>>> import numpy as np
>>> np.set_printoptions(precision=2, suppress=True, linewidth=140, sign=" ")
>>> q, _ = np.linalg.qr(np.array([[0.8, -1.1, -0.8, -0.4],
...     [-0.1, 0.1, 0.5, 0.7],
...     [-0.1, -2.1, 0.2, 1.4],
...     [-1.5, 0.4, -0.9, -0.1]]))
>>> F = -2 * q
>>> F
array([[ 0.94, -0.65, -1.46, -0.74],
       [-0.12,  0.05,  0.83, -1.82],
       [-0.12, -1.88,  0.64,  0.25],
       [-1.76, -0.23, -0.88, -0.29]])
>>> f = np.array([0, 0, 3, 2])
>>> out = F + np.outer(f, np.eye(4)[1])
>>> np.linalg.matrix_rank(out - F)
np.int64(1)
>>> round(np.linalg.det(out) / np.linalg.det(F), 2), round(float(1 + np.linalg.solve(F, f)[1]), 2)
(np.float64(-0.52), -0.52)
>>> out
array([[ 0.94, -0.65, -1.46, -0.74],
       [-0.12,  0.05,  0.83, -1.82],
       [-0.12,  1.12,  0.64,  0.25],
       [-1.76,  1.77, -0.88, -0.29]])
>>> np.round(F.T @ F, 2) + 0
array([[ 4.,  0.,  0.,  0.],
       [ 0.,  4.,  0.,  0.],
       [ 0.,  0.,  4.,  0.],
       [ 0.,  0.,  0.,  4.]])
>>> round(F[:, 0] @ F[:, 3], 2)
np.float64(0.0)
>>> out = np.array([[1, 3, 1], [2, 1, 1]])
>>> C = np.kron(out, F)
>>> C.shape
(8, 12)
>>> np.linalg.matrix_rank(C)
np.int64(8)
>>> out = np.linalg.inv(F)
>>> out
array([[ 0.23, -0.03, -0.03, -0.44],
       [-0.16,  0.01, -0.47, -0.06],
       [-0.37,  0.21,  0.16, -0.22],
       [-0.19, -0.45,  0.06, -0.07]])
>>> np.round(np.linalg.det(F) * np.linalg.det(out), 2)
np.float64(1.0)
>>> np.allclose(out, F.T)
False
>>> f = np.array([1, -5, 1]) + 0.5
>>> M = np.outer(f, f) / (f @ f)
>>> M
array([[ 0.09, -0.27,  0.09],
       [-0.27,  0.82, -0.27],
       [ 0.09, -0.27,  0.09]])
>>> # null space of dimension 2
>>> w, vecs = np.linalg.eigh(M)
>>> vec = np.array([1, -9, 3])
>>> vecs * np.abs(w) @ vecs.T
array([[ 0.09, -0.27,  0.09],
       [-0.27,  0.82, -0.27],
       [ 0.09, -0.27,  0.09]])
>>> vecs * np.maximum(w, 0) @ vecs.T
array([[ 0.09, -0.27,  0.09],
       [-0.27,  0.82, -0.27],
       [ 0.09, -0.27,  0.09]])
>>> np.round(np.linalg.eigvalsh(M[1:, 1:]), 2) + 0
array([ 0.  ,  0.91])
>>> P = np.triu(np.array([[-3, 1, 5], [8, -2, 2], [8, 9, 4]]), 1) + np.eye(3)
>>> out = P @ M @ np.linalg.inv(P)
>>> round(np.linalg.det(out), 2)
np.float64(0.0)
>>> np.trace(out), np.trace(M)
(np.float64(1.0), np.float64(1.0))
>>> np.round(np.poly(out), 2) + 0
array([ 1., -1.,  0.,  0.])
>>> P @ M - M @ P
array([[ 0.18, -0.64,  0.27],
       [ 0.18, -0.27, -0.09],
       [ 0.  , -0.09,  0.09]])
>>> w, vecs = np.linalg.eigh(M)
>>> (w > 1e-8).sum(), (w < -1e-8).sum()
(np.int64(1), np.int64(0))
>>> np.abs(vecs[:, -1]).round(6).argmax()
np.int64(1)
>>> vecs @ np.diag(w) @ vecs.T
array([[ 0.09, -0.27,  0.09],
       [-0.27,  0.82, -0.27],
       [ 0.09, -0.27,  0.09]])
>>> np.round(vecs.T @ M @ vecs, 2) + 0
array([[ 0.,  0.,  0.],
       [ 0.,  0.,  0.],
       [ 0.,  0.,  1.]])
>>> np.linalg.eigvalsh(M + -3 * np.eye(3))
array([-3., -3., -2.])
>>> w.round(2) + 0
array([ 0.,  0.,  1.])
>>> np.unique(w.round(6) + 0, return_counts=True)[1]
array([ 2,  1])
>>> np.round(np.linalg.eigvalsh(M @ M), 2) + 0
array([ 0.,  0.,  1.])
>>> U, sv, Vt = np.linalg.svd(M)
>>> vecs = Vt[:(sv > 1e-8).sum()]
>>> rng = np.random.default_rng(9277)
>>> vec = M[0] + 3 * M[2] + rng.integers(2) * np.eye(3)[1]
>>> vec
array([ 0.36, -0.09,  0.36])
>>> vecs.T @ vecs
array([[ 0.09, -0.27,  0.09],
       [-0.27,  0.82, -0.27],
       [ 0.09, -0.27,  0.09]])
>>> np.allclose(vecs.T @ vecs @ vec, vec)
False
>>> rk = np.linalg.matrix_rank(M)
>>> rk
np.int64(1)
>>> null = np.linalg.svd(M)[2][rk:].T
>>> [int(np.linalg.matrix_rank(M[:i])) for i in range(1, len(M) + 1)]
[1, 1, 1]
>>> np.round(M @ null, 2) + 0
array([[ 0.,  0.],
       [ 0.,  0.],
       [ 0.,  0.]])
>>> [int(np.linalg.matrix_rank(M[:, :j + 1])) for j in range(3)]
[1, 1, 1]
>>> np.linalg.matrix_rank(M.T @ M), np.linalg.matrix_rank(M @ M.T)
(np.int64(1), np.int64(1))
>>> np.allclose(M @ null, 0)
True
>>> q, _ = np.linalg.qr(np.array([[0.0, 0.3], [2.1, 0.7]]))
>>> E = q[:, :2]
>>> E
array([[ 0., -1.],
       [-1.,  0.]])
>>> # equal to its transpose
>>> q, r_ = np.linalg.qr(E)
>>> np.abs(np.diag(r_))
array([ 1.,  1.])
>>> f = np.array([0, -4])
>>> out = E + np.outer(f, np.eye(2)[0])
>>> out
array([[ 0., -1.],
       [-5.,  0.]])
>>> W1 = np.array([[1, 2, 0], [1, 0, 0]])
>>> c = np.array([0, 0, -3])
>>> act = np.maximum(out @ W1 + c, 0)
>>> (act > 0).astype(int)
array([[ 0,  0,  0],
       [ 0,  0,  0]])
>>> act
array([[ 0.,  0.,  0.],
       [ 0.,  0.,  0.]])
>>> C = np.array([[0, 5, 3], [1, 1, 4], [2, 4, 3]])
>>> W1 @ C
array([[  2,   7,  11],
       [  0,   5,   3]])
>>> act @ C
array([[ 0.,  0.,  0.],
       [ 0.,  0.,  0.]])
>>> w, vecs = np.linalg.eigh(E)
>>> w
array([-1.,  1.])
>>> np.abs(vecs[:, -1]).round(6).argmax()
np.int64(0)
>>> w.sum(), np.trace(E)
(np.float64(0.0), np.float64(0.0))
>>> np.unique(w.round(6) + 0, return_counts=True)[1]
array([ 1,  1])
>>> np.abs(vecs[:, -1])
array([ 0.71,  0.71])
>>> np.linalg.eigvalsh(E @ E)
array([ 1.,  1.])
>>> t3 = np.stack([M, -1 * M, M[::-1]])
>>> np.linalg.norm(t3, axis=(1, 2))
array([ 1.,  1.,  1.])
>>> np.einsum("bij,cij->bc", t3, t3)
array([[ 1., -1.,  1.],
       [-1.,  1., -1.],
       [ 1., -1.,  1.]])
>>> np.round(np.linalg.det(t3), 2) + 0
array([ 0.,  0.,  0.])
>>> m1 = np.loadtxt("w.csv", delimiter=",")
>>> m1
array([[-2., -5.,  1.],
       [ 4.,  3., -3.],
       [ 4.,  3., -3.]])
>>> # rows 1 and 2 are equal
>>> m1[3]
Traceback (most recent call last):
  File "<python-input-90>", line 1, in <module>
    m1[3]
    ~~^^^
IndexError: index 3 is out of bounds for axis 0 with size 3
>>> round(np.linalg.norm(m1), 2)
np.float64(9.9)
>>> m1.sum(axis=0)
array([ 6.,  1., -5.])
>>> np.linalg.rank(m1)
Traceback (most recent call last):
  File "<python-input-93>", line 1, in <module>
    np.linalg.rank(m1)
    ^^^^^^^^^^^^^^
AttributeError: module 'numpy.linalg' has no attribute 'rank'
>>> m1.mean(axis=0)
array([ 2.  ,  0.33, -1.67])
>>> m1[:, 3]
Traceback (most recent call last):
  File "<python-input-95>", line 1, in <module>
    m1[:, 3]
    ~~^^^^^^
IndexError: index 3 is out of bounds for axis 1 with size 3
>>> m1.shape
(3, 3)
>>> np.diff(m1, axis=0)
array([[ 6.,  8., -4.],
       [ 0.,  0.,  0.]])
>>> np.linalg.cond(m1) > 100
np.True_
>>> np.round(np.linalg.norm(m1, 2) / np.linalg.norm(m1), 2)
np.float64(0.96)
>>> [round(float(x), 2) for x in np.linalg.svd(m1, compute_uv=False)[:3]]
[9.51, 2.76, 0.0]
>>> out = m1 + rng.integers(-2, 3, (3, 2)) @ rng.integers(-2, 3, (2, 3))
>>> out
array([[-4., -9.,  5.],
       [ 3.,  1., -4.],
       [ 4.,  3., -1.]])
>>> np.round(np.linalg.svd(out - m1, compute_uv=False), 2) + 0
array([ 6.23,  2.69,  0.  ])
>>> out - m1
array([[-2., -4.,  4.],
       [-1., -2., -1.],
       [ 0.,  0.,  2.]])
>>> np.linalg.matrix_rank(out - m1, tol=1e-8)
np.int64(2)
>>> arr = np.load("mat.npy")
>>> arr
array([[ 2.95, -0.22,  0.49],
       [ 2.06, -0.71, -2.06],
       [-0.24,  1.92, -2.3 ],
       [ 2.43,  1.55,  0.82],
       [-0.54, -2.84,  0.79],
       [ 0.16,  2.24,  1.99],
       [-1.61,  2.53,  0.12],
       [ 0.64,  0.61,  2.87],
       [ 1.87,  1.63,  1.68],
       [ 2.  , -2.12,  0.7 ],
       [-1.99, -0.23,  2.23],
       [-2.11,  0.82, -1.97],
       [ 2.25,  1.61,  1.16],
       [-1.89, -2.32,  0.23],
       [-2.88, -0.8 , -0.26],
       [-0.34,  0.62,  2.92],
       [ 2.69, -0.85,  1.02],
       [ 1.99,  1.71, -1.45],
       [ 2.63, -0.76, -1.22],
       [ 1.41,  2.17,  1.52],
       [ 2.23, -0.29,  1.99],
       [ 2.68, -0.4 ,  1.29],
       [ 2.14,  2.09, -0.25],
       [ 0.5 , -1.16, -2.72]])
>>> vec = np.array([-3, 1, -1])
>>> h = np.maximum(arr @ vec, 0)
>>> np.maximum(arr @ (3 * vec), 0)
array([  0.  ,   0.  ,  14.82,   0.  ,   0.  ,   0.  ,  21.72,   0.  ,   0.  ,   0.  ,  10.53,  27.36,   0.  ,   9.36,  24.3 ,   0.  ,
         0.  ,   0.  ,   0.  ,   0.  ,   0.  ,   0.  ,   0.  ,   0.18])
>>> q, _ = np.linalg.qr(np.array([[1.4, 1.9], [0.6, -0.6]]))
>>> w = np.array([0, -1])
>>> feats = q @ np.diag(w) @ q.T
>>> feats
array([[-0.16,  0.36],
       [ 0.36, -0.84]])
>>> vec = np.array([2, -2, 2])
>>> (M @ vec).argmax()
np.int64(0)
>>> np.linalg.norm(M @ vec) <= np.linalg.norm(M, 2) * np.linalg.norm(vec) + 1e-9
np.True_
>>> M @ np.ones(3)
array([-0.09,  0.27, -0.09])
>>> M * vec
array([[ 0.18,  0.55,  0.18],
       [-0.55, -1.64, -0.55],
       [ 0.18,  0.55,  0.18]])
>>> np.einsum("ij,j->i", M, vec)
array([ 0.91, -2.73,  0.91])
